% python3 -q
>>> import numpy as np
>>> np.set_printoptions(suppress=True, linewidth=100)
>>> tidy = lambda a: np.round(a, 2) + 0
>>> arr = np.diag(5 * np.array([-1, 3, 2, 3, -2, -1])) + np.array([[-4, 1, -3, 0, -1, -1],
...     [-2, 3, -3, 1, 4, -2],
...     [-5, 0, 5, -5, -2, 0],
...     [-3, 1, -3, -3, 5, -1],
...     [-1, 2, 2, -5, 3, 4],
...     [-4, 1, -4, -5, -1, 1]])
>>> arr
array([[-9,  1, -3,  0, -1, -1],
       [-2, 18, -3,  1,  4, -2],
       [-5,  0, 15, -5, -2,  0],
       [-3,  1, -3, 12,  5, -1],
       [-1,  2,  2, -5, -7,  4],
       [-4,  1, -4, -5, -1, -4]])
>>> rng = np.random.default_rng(865047)
>>> labels = rng.permutation(6)
>>> labels
array([4, 1, 0, 3, 2, 5])
>>> A2 = arr[labels][:, labels]
>>> tidy(np.linalg.det(A2)), tidy(np.linalg.det(arr[labels]))
(np.float64(-381342.0), np.float64(-381342.0))
>>> A2
array([[-7,  2, -1, -5,  2,  4],
       [ 4, 18, -2,  1, -3, -2],
       [-1,  1, -9,  0, -3, -1],
       [ 5,  1, -3, 12, -3, -1],
       [-2,  0, -5, -5, 15,  0],
       [-1,  1, -4, -5, -4, -4]])
>>> K = np.array([[3, 3, 3, 3, 1, 0, 1],
...     [3, 3, 3, 3, 3, 1, 0],
...     [3, 3, 3, 3, 3, 3, 1],
...     [3, 3, 3, 3, 3, 3, 3],
...     [1, 3, 3, 3, 3, 3, 3],
...     [0, 1, 3, 3, 3, 3, 3],
...     [1, 0, 1, 3, 3, 3, 3]])
>>> gram = arr.T @ arr
>>> gram
array([[ 136,  -54,  -19,   12,    7,   28],
       [ -54,  331,  -60,   15,   61,  -34],
       [ -19,  -60,  272, -104,  -64,   36],
       [  12,   15, -104,  220,  114,  -14],
       [   7,   61,  -64,  114,   96,  -36],
       [  28,  -34,   36,  -14,  -36,   38]])
